>>> import numpy as np
>>> np.set_printoptions(suppress=True, linewidth=140)
>>> tidy = lambda a: np.round(a, 2) + 0
>>> E = np.loadtxt("a.csv", delimiter=",")
>>> E
array([[  4.,   5.,   6.,   7.,   8.,   9.,  10.,  11.,  12.,  13.,  14.,  15.],
       [ 16.,  17.,  18.,  19.,  20.,  21.,  22.,  23.,  24.,  25.,  26.,  27.],
       [ 28.,  29.,  30.,  31.,  32.,  33.,  34.,  35.,  36.,  37.,  38.,  39.],
       [ 40.,  41.,  42.,  43.,  44.,  45.,  46.,  47.,  48.,  49.,  50.,  51.],
       [ 52.,  53.,  54.,  55.,  56.,  57.,  58.,  59.,  60.,  61.,  62.,  63.],
       [ 64.,  65.,  66.,  67.,  68.,  69.,  70.,  71.,  72.,  73.,  74.,  75.],
       [ 76.,  77.,  78.,  79.,  80.,  81.,  82.,  83.,  84.,  85.,  86.,  87.],
       [ 88.,  89.,  90.,  91.,  92.,  93.,  94.,  95.,  96.,  97.,  98.,  99.],
       [100., 101., 102., 103., 104., 105., 106., 107., 108., 109., 110., 111.],
       [112., 113., 114., 115., 116., 117., 118., 119., 120., 121., 122., 123.],
       [124., 125., 126., 127., 128., 129., 130., 131., 132., 133., 134., 135.],
       [136., 137., 138., 139., 140., 141., 142., 143., 144., 145., 146., 147.],
       [148., 149., 150., 151., 152., 153., 154., 155., 156., 157., 158., 159.],
       [160., 161., 162., 163., 164., 165., 166., 167., 168., 169., 170., 171.]])
>>> tidy(np.linalg.norm(E) ** 2 / np.linalg.norm(E, 2) ** 2)
np.float64(1.0)
>>> E[8] @ E[9]
np.float64(148898.0)
>>> tidy(np.linalg.norm(E[8] - E[9]))
np.float64(41.57)
>>> tidy(np.linalg.norm(E[8], 1)), tidy(np.linalg.norm(E[8], np.inf))
(np.float64(1266.0), np.float64(111.0))
>>> other = E / np.sqrt((E ** 2).mean(axis=1, keepdims=True))
>>> tidy(np.linalg.norm(other, axis=1))
array([3.46, 3.46, 3.46, 3.46, 3.46, 3.46, 3.46, 3.46, 3.46, 3.46, 3.46, 3.46, 3.46, 3.46])
>>> np.linalg.matrix_rank(E - E.mean(axis=1, keepdims=True))
np.int64(1)
>>> tidy(other[8])
array([0.95, 0.96, 0.97, 0.98, 0.99, 0.99, 1.  , 1.01, 1.02, 1.03, 1.04, 1.05])
>>> def softmax(z):
...     e = np.exp(z - z.max(axis=-1, keepdims=True))
...     return e / e.sum(axis=-1, keepdims=True)
... 
>>> tidy(softmax(E[10] + 5))
array([0.  , 0.  , 0.  , 0.  , 0.  , 0.  , 0.  , 0.01, 0.03, 0.09, 0.23, 0.63])
>>> tidy(softmax(10 * E[10]))
array([0., 0., 0., 0., 0., 0., 0., 0., 0., 0., 0., 1.])
>>> scores = E @ E.T / np.sqrt(12)
>>> softmax(scores)[10] @ E
array([160., 161., 162., 163., 164., 165., 166., 167., 168., 169., 170., 171.])
>>> softmax(scores).round(6).argmax(axis=1)
array([13, 13, 13, 13, 13, 13, 13, 13, 13, 13, 13, 13, 13, 13])
>>> J = np.load("out3.npy")
>>> J
array([[-2.14,  2.14,  2.  ,  0.39, -4.64, -1.73,  2.27, -1.39, -3.77, -2.05,  3.11,  0.64, -2.39],
       [-1.37,  1.37,  2.  , -1.46, -1.7 , -3.25,  0.75,  0.46, -0.08,  3.18,  2.79, -2.3 , -0.54],
       [-2.68,  2.68,  2.  , -1.64, -0.05, -0.64,  3.36,  0.64,  0.27,  0.91,  0.  , -3.95, -0.36],
       [-1.73,  1.73,  2.  , -1.05, -2.16, -2.54,  1.46,  0.05, -0.89,  1.65,  2.48, -1.84, -0.95],
       [-1.7 ,  1.7 ,  2.  , -1.34, -1.62, -2.61,  1.39,  0.34, -0.32,  2.29,  2.26, -2.38, -0.66],
       [ 0.03, -0.03,  2.  , -2.  , -2.02, -6.06, -2.06,  1.  ,  1.01,  7.07,  5.06, -1.98,  0.  ],
       [-1.88,  1.88,  2.  , -1.68, -0.76, -2.24,  1.76,  0.68,  0.36,  2.6 ,  1.56, -3.24, -0.32],
       [-0.16,  0.16,  2.  , -3.54,  1.24, -5.68, -1.68,  2.54,  4.08,  9.76,  3.14, -5.24,  1.54],
       [-2.02,  2.02,  2.  , -2.62,  1.26, -1.96,  2.04,  1.62,  2.25,  4.21,  0.34, -5.26,  0.62],
       [-2.46,  2.46,  2.  , -1.26, -1.02, -1.07,  2.93,  0.26, -0.49,  0.59,  0.82, -2.98, -0.74],
       [-3.92,  3.92,  2.  ,  0.37, -2.82,  1.83,  5.83, -1.37, -3.74, -5.57, -0.46, -1.18, -2.37],
       [-1.87,  1.87,  2.  , -1.08, -1.97, -2.25,  1.75,  0.08, -0.85,  1.4 ,  2.18, -2.03, -0.92],
       [-1.47,  1.47,  2.  ,  0.51, -5.55, -3.06,  0.94, -1.51, -4.02, -0.96,  4.57,  1.55, -2.51],
       [-2.42,  2.42,  2.  , -1.2 , -1.19, -1.17,  2.83,  0.2 , -0.61,  0.56,  0.97, -2.81, -0.8 ],
       [-1.63,  1.63,  2.  , -1.31, -1.75, -2.74,  1.26,  0.31, -0.38,  2.36,  2.43, -2.25, -0.69],
       [-1.43,  1.43,  2.  , -2.01, -0.56, -3.15,  0.85,  1.01,  1.01,  4.16,  2.14, -3.44,  0.01],
       [-1.37,  1.37,  2.  ,  0.33, -5.29, -3.27,  0.73, -1.33, -3.66, -0.39,  4.59,  1.29, -2.33],
       [-0.74,  0.74,  2.  ,  0.2 , -5.66, -4.53, -0.53, -1.2 , -3.4 ,  1.13,  5.73,  1.66, -2.2 ],
       [-0.85,  0.85,  2.  ,  0.96, -7.07, -4.31, -0.31, -1.96, -4.92, -0.61,  6.26,  3.07, -2.96],
       [-1.39,  1.39,  2.  ,  0.08, -4.77, -3.23,  0.77, -1.08, -3.15,  0.07,  4.3 ,  0.77, -2.08],
       [-1.35,  1.35,  2.  , -1.4 , -1.84, -3.3 ,  0.7 ,  0.4 , -0.2 ,  3.1 ,  2.9 , -2.16, -0.6 ]])
>>> other = J / np.linalg.norm(J, axis=1)
Traceback (most recent call last):
  File "<python-input-21>", line 1, in <module>
    other = J / np.linalg.norm(J, axis=1)
            ~~^~~~~~~~~~~~~~~~~~~~~~~~~~~
ValueError: operands could not be broadcast together with shapes (21,13) (21,) 
>>> other = J / np.linalg.norm(J, axis=1, keepdims=True)
>>> cov = other @ other.T
>>> tidy(np.degrees(np.arccos(np.clip(cov[14, 17], -1, 1))))
np.float64(50.33)
>>> (cov - 2 * np.eye(21)).round(6).argmax(axis=1)
array([12, 20,  9, 11, 14,  7,  4, 15, 15, 13,  0,  3, 16,  9,  4,  6, 12, 18, 16, 16,  1])
>>> U, s, vt = np.linalg.svd(J)
>>> vecs = vt[:(s > 1e-8).sum()]
>>> rng = np.random.default_rng(639390)
>>> x0 = J[6] + -3 * J[20] + rng.integers(2) * np.eye(13)[11]
>>> tidy(x0)
array([ 2.17, -2.17, -4.  ,  2.52,  4.76,  7.66, -0.34, -0.52,  0.96, -6.7 , -7.14,  3.24,  1.48])
>>> tidy(np.linalg.norm(x0 - vecs.T @ vecs @ x0))
np.float64(0.0)
>>> U, s, vt = np.linalg.svd(J)
>>> tidy(s)
array([29.74, 23.17, 15.44,  0.02,  0.02,  0.01,  0.01,  0.01,  0.  ,  0.  ,  0.  ,  0.  ,  0.  ])
>>> np.argmax(s[:-1] / (s[1:] + 1e-6)) + 1
np.int64(8)
>>> other = U[:, :8] @ np.diag(s[:8]) @ vt[:8]
>>> tidy(np.abs(J - other).max())
np.float64(0.0)
>>> tidy(np.linalg.norm(J - other, 2)), tidy(s[8])
(np.float64(0.0), np.float64(0.0))
>>> np.linalg.matrix_rank(other)
np.int64(8)
>>> other = E[0, 0] * E[1:] - np.outer(E[1:, 0], E[0])
>>> other
array([[    0.,   -12.,   -24.,   -36.,   -48.,   -60.,   -72.,   -84.,   -96.,  -108.,  -120.,  -132.],
       [    0.,   -24.,   -48.,   -72.,   -96.,  -120.,  -144.,  -168.,  -192.,  -216.,  -240.,  -264.],
       [    0.,   -36.,   -72.,  -108.,  -144.,  -180.,  -216.,  -252.,  -288.,  -324.,  -360.,  -396.],
       [    0.,   -48.,   -96.,  -144.,  -192.,  -240.,  -288.,  -336.,  -384.,  -432.,  -480.,  -528.],
       [    0.,   -60.,  -120.,  -180.,  -240.,  -300.,  -360.,  -420.,  -480.,  -540.,  -600.,  -660.],
       [    0.,   -72.,  -144.,  -216.,  -288.,  -360.,  -432.,  -504.,  -576.,  -648.,  -720.,  -792.],
       [    0.,   -84.,  -168.,  -252.,  -336.,  -420.,  -504.,  -588.,  -672.,  -756.,  -840.,  -924.],
       [    0.,   -96.,  -192.,  -288.,  -384.,  -480.,  -576.,  -672.,  -768.,  -864.,  -960., -1056.],
       [    0.,  -108.,  -216.,  -324.,  -432.,  -540.,  -648.,  -756.,  -864.,  -972., -1080., -1188.],
       [    0.,  -120.,  -240.,  -360.,  -480.,  -600.,  -720.,  -840.,  -960., -1080., -1200., -1320.],
       [    0.,  -132.,  -264.,  -396.,  -528.,  -660.,  -792.,  -924., -1056., -1188., -1320., -1452.],
       [    0.,  -144.,  -288.,  -432.,  -576.,  -720.,  -864., -1008., -1152., -1296., -1440., -1584.],
       [    0.,  -156.,  -312.,  -468.,  -624.,  -780.,  -936., -1092., -1248., -1404., -1560., -1716.]])
>>> np.linalg.matrix_rank(other), np.linalg.matrix_rank(E)
(np.int64(1), np.int64(2))
>>> U, s, vt = np.linalg.svd(E)
>>> tidy(s)
array([1296.5 ,   21.64,    0.  ,    0.  ,    0.  ,    0.  ,    0.  ,    0.  ,    0.  ,    0.  ,    0.  ,    0.  ])
>>> np.argmax(s[:-1] / (s[1:] + 1e-6)) + 1
np.int64(2)
>>> other = U[:, :2] @ np.diag(s[:2]) @ vt[:2]
>>> tidy(np.linalg.norm(E - other) / np.linalg.norm(E))
np.float64(0.0)
>>> tidy(np.linalg.norm(E - other, 2)), tidy(s[2])
(np.float64(0.0), np.float64(0.0))
